>>> import numpy as np
>>> np.set_printoptions(precision=2, suppress=True, linewidth=120)
>>> K = np.loadtxt("sample3.csv", delimiter=",")
>>> print(K)
[[ 3.24  4.67 -6.    0.47  4.43 -3.46]
 [ 4.38  0.4   5.87  2.65 -2.56  5.7 ]
 [ 0.06 -2.06 -2.94  4.92  6.58 -4.43]
 [-0.35  5.17  4.93  1.33 -5.82 -3.64]
 [ 2.48 -5.17  4.03 -3.26 -3.81 -5.07]
 [ 0.97  3.96 -8.55  1.33  1.18  2.66]
 [ 4.22 -3.9  -1.25  1.88  7.63 -1.91]
 [-8.05 -1.55  3.6   4.29  0.98 -0.64]
 [ 4.94  0.39 -2.98 -0.8   7.67  2.68]
 [-4.86  4.36  5.17 -1.27 -1.26  5.24]
 [-5.81 -3.07  1.55  3.24  6.55 -0.99]
 [-1.57  4.24 -6.97  5.1  -2.03  0.89]
 [ 2.62 -2.7   4.78 -7.64  1.75 -1.22]
 [-3.14  2.86 -2.82  4.55  4.47  5.78]
 [-2.25  8.6  -4.34 -0.15  1.27  0.63]
 [ 5.92 -4.66  3.83 -0.24  3.74 -3.81]
 [ 4.36 -7.72  2.83  0.36 -2.04 -3.01]
 [-6.86 -0.54 -0.58 -7.17 -0.23 -0.89]
 [-1.72 -0.26  7.24 -2.75  1.45  5.91]
 [-2.42 -3.3   5.89  1.97  6.68  0.13]
 [ 7.98 -1.51 -1.24 -2.71 -4.79 -1.5 ]
 [-2.43 -2.71  6.75 -5.95  1.9   1.48]
 [-2.36  0.87 -8.88  3.82 -0.51 -0.07]
 [ 4.18  0.84 -1.28  5.84  4.64  4.96]
 [-7.8  -3.21 -1.57 -1.09 -4.94 -0.91]
 [-0.44  1.97 -4.78 -3.18  6.54 -4.49]
 [ 6.97 -2.7  -1.78  2.99  2.42  5.11]
 [-4.74 -0.6   3.02 -6.11 -5.51 -0.62]
 [-2.   -6.44 -1.58  5.63  1.95  4.06]
 [ 1.03  0.78 -4.95 -3.47 -7.65  1.81]
 [ 3.48 -8.16  0.16  0.02 -2.06  4.14]
 [-2.73 -6.65  4.42 -3.66 -3.71 -1.26]]
>>> hat = K @ np.linalg.solve(K.T @ K, K.T)
>>> print(hat @ K[:, 5])
[-3.46  5.7  -4.43 -3.64 -5.07  2.66 -1.91 -0.64  2.68  5.24 -0.99  0.89 -1.22  5.78  0.63 -3.81 -3.01 -0.89  5.91
  0.13 -1.5   1.48 -0.07  4.96 -0.91 -4.49  5.11 -0.62  4.06  1.81  4.14 -1.26]
>>> print(np.diag(hat))
[0.16 0.24 0.19 0.33 0.15 0.14 0.15 0.22 0.2  0.2  0.19 0.14 0.19 0.16 0.15 0.16 0.17 0.24 0.21 0.17 0.18 0.17 0.17
 0.15 0.21 0.23 0.18 0.13 0.24 0.21 0.25 0.14]
>>> print(np.round(np.trace(hat), 2))
6.0
>>> print(np.round(np.linalg.eigvalsh(hat), 2) + 0)
[0. 0. 0. 0. 0. 0. 0. 0. 0. 0. 0. 0. 0. 0. 0. 0. 0. 0. 0. 0. 0. 0. 0. 0. 0. 0. 1. 1. 1. 1. 1. 1.]
>>> O, R = np.linalg.qr(K)
>>> print(O.shape, R.shape)
(32, 6) (6, 6)
>>> print(np.allclose(R.T @ R, K.T @ K))
True
>>> print(round(float(abs(R[0, 0])), 2), np.round(np.linalg.norm(K[:, 0]), 2))
24.18 24.18
>>> print(np.round(np.trace(O @ O.T), 2))
6.0
>>> dist = np.linalg.norm(K[:, None] - K[None], axis=-1)
>>> print(dist.shape)
(32, 32)
>>> print(np.flatnonzero(dist[12] < dist.mean() / 2))
[12 21]
>>> print(np.linalg.norm(K, axis=1))
[10.01  9.99 10.   10.   10.   10.   10.   10.   10.   10.   10.   10.   10.   10.    9.99 10.   10.   10.   10.
 10.   10.   10.   10.   10.   10.   10.   10.   10.   10.   10.   10.01 10.  ]
>>> print(dist.mean(axis=1).argmax())
3
>>> print(np.unravel_index(dist.round(6).argmax(), dist.shape))
(np.int64(4), np.int64(13))
>>> gram = np.cov(K, rowvar=False)
>>> print(np.polyfit(K[:, 5], K[:, 4], 1))
[0.01 0.77]
>>> print(np.median(K, axis=0))
[-0.4  -1.05 -0.91  0.19  1.23 -0.34]
>>> print(np.corrcoef(K.T))
[[ 1.   -0.16 -0.09  0.07  0.11 -0.01]
 [-0.16  1.   -0.4   0.1   0.02  0.15]
 [-0.09 -0.4   1.   -0.34 -0.14  0.02]
 [ 0.07  0.1  -0.34  1.    0.34  0.24]
 [ 0.11  0.02 -0.14  0.34  1.    0.01]
 [-0.01  0.15  0.02  0.24  0.01  1.  ]]
>>> print(np.round(np.corrcoef(K[:, 5], K[:, 4])[0, 1], 2))
0.01
>>> def softmax(z):
...     e = np.exp(z - z.max(axis=-1, keepdims=True))
...     return e / e.sum(axis=-1, keepdims=True)
... 
>>> print(np.round(softmax(10 * K[13]), 2) + 0)
[0. 0. 0. 0. 0. 1.]
>>> scores = K @ K.T / np.sqrt(6)
>>> print(softmax(scores).round(6).argmax(axis=1))
[ 0  1  2  3  4  5  6  7  8  9 10 11 12 13 14 15 16 17 18 19 20 21 22 23 24 25 26 27 28 29 30 31]
>>> print(softmax(scores)[13] @ K)
[-3.14  2.86 -2.82  4.55  4.47  5.78]
>>> arr = np.load("m.npy")
>>> print(arr)
[[-4  0  0  0  0]
 [-3  5  0  0  0]
 [ 5  4 -2  0  0]
 [-2  4 -3 -3  0]
 [ 1  3 -1  0  1]]
>>> # triangular
>>> rng = np.random.default_rng(55199)
>>> lab = rng.permutation(5)
>>> print(lab)
[3 2 1 0 4]
>>> out = arr[lab][:, lab]
>>> print(np.sort(np.abs(np.linalg.eigvals(out))))
[1. 2. 3. 4. 5.]
>>> print(np.prod(np.diag(arr)), round(float(np.linalg.det(arr)), 2))
-120 -120.0
>>> print(np.linalg.matrix_rank(arr - arr[0, 0] * np.eye(5)))
4
>>> print(np.sort(np.linalg.eigvals(arr)))
[-4. -3. -2.  1.  5.]
>>> print([int(np.linalg.matrix_rank(np.linalg.matrix_power(arr, p))) for p in range(1, 6)])
[5, 5, 5, 5, 5]
>>> w1 = np.array([[1, 2, 2, 2], [2, 1, 1, 0], [1, 1, 2, 0], [2, 1, 2, 1], [0, 0, 0, 2]])
>>> c = np.array([0, -1, 1, -2])
>>> act = np.maximum(arr @ w1 + c, 0)
>>> print((act > 0).astype(int))
[[0 0 0 0]
 [1 0 0 0]
 [1 1 1 1]
 [0 0 0 0]
 [1 1 1 1]]
>>> print(np.linalg.matrix_rank(act))
3
>>> W2 = np.array([[1, -2], [-3, 0], [2, 2], [-3, 3]])
>>> print(act @ W2)
[[  0   0]
 [  7 -14]
 [-24  24]
 [  0   0]
 [ -1   2]]
>>> print((act @ W2).round(6).argmax(axis=1))
[0 0 1 0 1]
>>> E = np.load("arr.npy")
>>> print(E)
[[ -8   0  -7   2   6   2  -1   1   8  -9]
 [  0   4   6  -3   8  -6 -12  14   2  13]
 [ -7   6   4   3  -8  -5  -1   5  13  -8]
 [  2  -3   3  10  -6  -4  -4   6  -4   4]
 [  6   8  -8  -6  16  11   9 -10   8  17]
 [  2  -6  -5  -4  11   6 -11  -1 -14 -12]
 [ -1 -12  -1  -4   9 -11 -10   1  13  12]
 [  1  14   5   6 -10  -1   1  -4   0  -1]
 [  8   2  13  -4   8 -14  13   0  14   0]
 [ -9  13  -8   4  17 -12  12  -1   0 -18]]
>>> # equal to its transpose
>>> print(E @ E)
[[ 304  -87  158 -119    6   95   46  -89  -44  363]
 [ -87  674    9  128   53  -56  412  -87  118 -192]
 [ 158    9  458   28 -318 -280  -10  187  171  172]
 [-119  128   28  258 -296  -77   23   67  -91 -221]
 [   6   53 -318 -296 1111 -135  161  -97  187   42]
 [  95  -56 -280  -77 -135  700  -93 -242 -380  128]
 [  46  412  -10   23  161  -93  778 -303  249 -207]
 [ -89  -87  187   67  -97 -242 -303  377   24   33]
 [ -44  118  171  -91  187 -380  249   24  878  294]
 [ 363 -192  172 -221   42  128 -207   33  294 1232]]
>>> print((E + E.T) / 2)
[[ -8.   0.  -7.   2.   6.   2.  -1.   1.   8.  -9.]
 [  0.   4.   6.  -3.   8.  -6. -12.  14.   2.  13.]
 [ -7.   6.   4.   3.  -8.  -5.  -1.   5.  13.  -8.]
 [  2.  -3.   3.  10.  -6.  -4.  -4.   6.  -4.   4.]
 [  6.   8.  -8.  -6.  16.  11.   9. -10.   8.  17.]
 [  2.  -6.  -5.  -4.  11.   6. -11.  -1. -14. -12.]
 [ -1. -12.  -1.  -4.   9. -11. -10.   1.  13.  12.]
 [  1.  14.   5.   6. -10.  -1.   1.  -4.   0.  -1.]
 [  8.   2.  13.  -4.   8. -14.  13.   0.  14.   0.]
 [ -9.  13.  -8.   4.  17. -12.  12.  -1.   0. -18.]]
>>> print(np.trace(E))
14
